$ python3 -q
>>> import numpy as np
>>> np.set_printoptions(suppress=True, linewidth=160)
>>> rd = lambda a: np.round(a, 2) + 0
>>> M = np.load("test4.npy")
>>> M
array([[  4.09,  -1.  ,   0.8 ,   1.6 ,  -0.3 ,  -0.2 ,   0.6 ,  -0.7 ],
       [ -7.08,  -0.7 ,  -1.4 ,   0.9 ,   0.  ,  -1.2 ,   0.1 ,  -0.6 ],
       [ -3.47,  -0.2 ,  -0.7 ,   0.3 ,  -0.1 ,  -2.4 ,   0.7 ,   1.1 ],
       [  7.44,   1.7 ,   1.5 ,  -1.1 ,  -1.3 ,  -0.1 ,  -0.2 ,  -1.6 ],
       [ -9.37,  -1.2 ,  -1.9 ,   0.8 ,   0.4 ,   0.5 ,  -0.4 ,   0.1 ],
       [  6.27,  -0.8 ,   1.2 ,  -2.  ,  -0.5 ,  -1.  ,   0.5 ,   1.5 ],
       [ -1.99,  -0.5 ,  -0.4 ,  -0.3 ,  -2.3 ,   0.4 ,  -1.6 ,  -0.8 ],
       [  1.56,  -1.1 ,   0.3 ,   1.3 ,   0.2 ,  -0.2 ,  -0.7 ,   0.3 ],
       [ -2.51,   0.  ,  -0.5 ,   1.2 ,   1.6 ,  -1.  ,  -1.6 ,   0.6 ],
       [ -8.97,  -0.7 ,  -1.8 ,  -0.1 ,   0.8 ,   0.3 ,   0.7 ,   1.4 ],
       [-10.37,   2.5 ,  -2.1 ,   1.9 ,   0.8 ,  -0.5 ,   1.1 ,   0.8 ],
       [ -5.81,  -1.8 ,  -1.1 ,   0.9 ,   1.2 ,  -1.5 ,  -0.3 ,  -0.9 ],
       [  0.49,   1.  ,   0.1 ,   1.2 ,  -0.2 ,  -1.  ,   0.5 ,  -0.4 ],
       [  6.57,   0.1 ,   1.3 ,   0.3 ,  -0.4 ,  -1.7 ,   1.5 ,  -0.1 ],
       [ 10.01,  -0.9 ,   2.  ,   1.  ,   0.9 ,   1.9 ,   1.1 ,  -1.9 ],
       [ -3.09,   0.  ,  -0.6 ,   1.2 ,  -0.7 ,   0.2 ,   0.4 ,  -0.3 ],
       [  3.89,  -0.5 ,   0.8 ,  -0.1 ,   1.4 ,   0.5 ,  -1.1 ,  -0.4 ]])
>>> d = np.linalg.norm(M[:, None] - M[None], axis=-1)
>>> rd(d[:5, :5])
array([[ 0.  , 11.47,  8.36,  5.36, 13.85],
       [11.47,  0.  ,  4.34, 15.26,  3.09],
       [ 8.36,  4.34,  0.  , 12.01,  6.95],
       [ 5.36, 15.26, 12.01,  0.  , 17.67],
       [13.85,  3.09,  6.95, 17.67,  0.  ]])
>>> np.linalg.matrix_rank(d ** 2)
np.int64(10)
>>> z = M[:, 2] > np.median(M[:, 2])
>>> u = M[z].mean(axis=0) - M[~z].mean(axis=0)
>>> (((M - M.mean(axis=0)) @ u > 0) == z).mean()
np.float64(1.0)
>>> ((M - M.mean(axis=0)) @ u > 0).astype(int)
array([1, 0, 0, 1, 0, 1, 0, 1, 0, 0, 0, 0, 1, 1, 1, 0, 1])
>>> rd(u)
array([10.89,  0.1 ,  2.17, -0.48, -0.21,  0.35,  0.38, -0.57])
>>> feats = np.load("data.npy")
>>> feats
array([[-4.26, -0.51,  4.86],
       [-0.23,  0.21,  0.02],
       [-0.93, -0.04,  0.76],
       [-0.54,  0.1 ,  0.68],
       [ 1.53, -0.12, -1.63],
       [ 2.85,  0.13, -3.21],
       [-3.3 , -1.19,  4.37],
       [ 0.06,  2.18, -1.55],
       [ 1.37,  0.84, -1.93],
       [-0.55, -0.48,  0.5 ],
       [-0.32, -0.18,  0.45],
       [-0.28, -0.19,  0.53],
       [ 1.02, -0.28, -1.27],
       [-0.82, -0.37,  1.3 ],
       [ 2.61,  0.88, -3.15],
       [-1.74, -0.7 ,  2.12],
       [-4.04, -1.09,  5.13],
       [-0.92,  0.75,  0.61],
       [ 1.11,  0.2 , -1.68],
       [-2.75, -1.7 ,  4.05],
       [-0.17,  0.3 , -0.14],
       [ 0.2 ,  0.91, -0.71],
       [ 2.07,  0.04, -2.29],
       [ 0.63, -0.02, -0.8 ],
       [-0.84, -0.92,  1.59],
       [ 1.89,  1.15, -2.8 ],
       [-0.99,  0.71,  0.67],
       [ 0.23,  0.52, -0.57],
       [-2.47, -1.17,  3.8 ],
       [-0.11,  0.57, -0.43],
       [ 2.88,  2.19, -4.34],
       [-0.47, -0.16,  1.  ]])
>>> x = np.array([1, 0, 1])
>>> y = feats @ x
>>> c, lr = np.zeros(3), 1 / np.linalg.norm(feats, 2) ** 2
>>> for i in range(4):
...     c -= lr * feats.T @ (feats @ c - y)
...     if i % 1 == 0: print(i, round(np.linalg.norm(feats @ c - y), 2))
... 
0 2.0
1 1.93
2 1.86
3 1.79
>>> rd(c)
array([-0.07, -0.12,  0.16])
>>> z = feats[:, 2] > np.median(feats[:, 2])
>>> u = feats[z].mean(axis=0) - feats[~z].mean(axis=0)
>>> rd(u)
array([-2.7 , -1.05,  3.68])
>>> (((feats - feats.mean(axis=0)) @ u > 0) == z).mean()
np.float64(1.0)
>>> F = np.load("block5.npy")
>>> F
array([[ 0, -4,  0, -1,  2, -3,  0,  4, -1,  0, -1],
       [ 4,  0,  0,  0, -2, -3,  2,  1,  1, -2,  3],
       [ 0,  0,  0,  3,  1,  1, -2, -4, -2,  0,  1],
       [ 1,  0, -3,  0,  4, -1,  0, -4,  3, -1, -2],
       [-2,  2, -1, -4,  0,  0,  0, -3,  0,  4,  1],
       [ 3,  3, -1,  1,  0,  0,  1,  2,  3, -3,  2],
       [ 0, -2,  2,  0,  0, -1,  0,  2,  2,  3, -3],
       [-4, -1,  4,  4,  3, -2, -2,  0,  1, -3,  1],
       [ 1, -1,  2, -3,  0, -3, -2, -1,  0,  1, -2],
       [ 0,  2,  0,  1, -4,  3, -3,  3, -1,  0, -1],
       [ 1, -3, -1,  2, -1, -2,  3, -1,  2,  1,  0]])
>>> x = np.array([-2, -3, 2, 1, 3, -2, 1, -2, 0, 0, 3])
>>> rd(np.linalg.svd(F, compute_uv=False))
array([10.28, 10.28,  9.65,  9.65,  5.78,  5.78,  4.78,  4.78,  2.  ,  2.  ,  0.  ])
>>> x @ F @ x
np.int64(0)
>>> q = np.linalg.solve(np.eye(11) - F, np.eye(11) + F)
>>> print(rd(q @ q.T))
[[1. 0. 0. 0. 0. 0. 0. 0. 0. 0. 0.]
 [0. 1. 0. 0. 0. 0. 0. 0. 0. 0. 0.]
 [0. 0. 1. 0. 0. 0. 0. 0. 0. 0. 0.]
 [0. 0. 0. 1. 0. 0. 0. 0. 0. 0. 0.]
 [0. 0. 0. 0. 1. 0. 0. 0. 0. 0. 0.]
 [0. 0. 0. 0. 0. 1. 0. 0. 0. 0. 0.]
 [0. 0. 0. 0. 0. 0. 1. 0. 0. 0. 0.]
 [0. 0. 0. 0. 0. 0. 0. 1. 0. 0. 0.]
 [0. 0. 0. 0. 0. 0. 0. 0. 1. 0. 0.]
 [0. 0. 0. 0. 0. 0. 0. 0. 0. 1. 0.]
 [0. 0. 0. 0. 0. 0. 0. 0. 0. 0. 1.]]
>>> np.allclose(F, F.T)
False
>>> print(np.allclose(F @ F.T, F.T @ F))
True
>>> (F - F.T) / 2
array([[ 0., -4.,  0., -1.,  2., -3.,  0.,  4., -1.,  0., -1.],
       [ 4.,  0.,  0.,  0., -2., -3.,  2.,  1.,  1., -2.,  3.],
       [ 0.,  0.,  0.,  3.,  1.,  1., -2., -4., -2.,  0.,  1.],
       [ 1.,  0., -3.,  0.,  4., -1.,  0., -4.,  3., -1., -2.],
       [-2.,  2., -1., -4.,  0.,  0.,  0., -3.,  0.,  4.,  1.],
       [ 3.,  3., -1.,  1.,  0.,  0.,  1.,  2.,  3., -3.,  2.],
       [ 0., -2.,  2.,  0.,  0., -1.,  0.,  2.,  2.,  3., -3.],
       [-4., -1.,  4.,  4.,  3., -2., -2.,  0.,  1., -3.,  1.],
       [ 1., -1.,  2., -3.,  0., -3., -2., -1.,  0.,  1., -2.],
       [ 0.,  2.,  0.,  1., -4.,  3., -3.,  3., -1.,  0., -1.],
       [ 1., -3., -1.,  2., -1., -2.,  3., -1.,  2.,  1.,  0.]])
>>> rd(np.abs(np.linalg.eigvals(F)).max())
np.float64(10.28)
>>> F @ F
array([[-48,  -5,  19,   6,  17,  10, -20, -10, -14,  12,  -8],
       [ -5, -48,  12,   6,  16, -31,   8,  10,   0,   8, -17],
       [ 19,  12, -36, -11,  -1,  11,  16, -16,   6,   3,   3],
       [  6,   6, -11, -57,  -7,  -6,   4,  -2,  -5,  32, -11],
       [ 17,  16,  -1,  -7, -51,  19,   3,  25, -11,  10,   8],
       [ 10, -31,  11,  -6,  19, -47,  13,   3,  16,  -5,  -1],
       [-20,   8,  16,   4,   3,  13, -35,  -2, -16,   0, -11],
       [-10,  10, -16,  -2,  25,   3,  -2, -77,   2,  12,   3],
       [-14,   0,   6,  -5, -11,  16, -16,   2, -34,   9,   2],
       [ 12,   8,   3,  32,  10,  -5,   0,  12,   9, -50,  20],
       [ -8, -17,   3, -11,   8,  -1, -11,   3,   2,  20, -35]])
>>> np.trace(F)
np.int64(0)
>>> np.linalg.matrix_power(F, 3)
array([[   0,  368, -145,   45, -113,  306,  -50, -310,  -25,  -10,  143],
       [-368,    0,   70,  -40,  137,  195, -246, -193, -158,  224, -207],
       [ 145,  -70,    0, -185, -129, -117,  127,  333,   84,   55,  -55],
       [ -45,   40,  185,    0, -362,  143,  -87,  431, -215,   37,   60],
       [ 113, -137,  129,  362,    0,  -99,   19,  346,   74, -355,   59],
       [-306, -195,  117, -143,   99,    0, -157, -166, -190,  330, -218],
       [  50,  246, -127,   87,  -19,  157,    0, -178,  -47, -173,  216],
       [ 310,  193, -333, -431, -346,  166,  178,    0,  -32,  303,  -28],
       [  25,  158,  -84,  215,  -74,  190,   47,   32,    0, -173,  160],
       [  10, -224,  -55,  -37,  355, -330,  173, -303,  173,    0,   -5],
       [-143,  207,   55,  -60,  -59,  218, -216,   28, -160,    5,    0]])
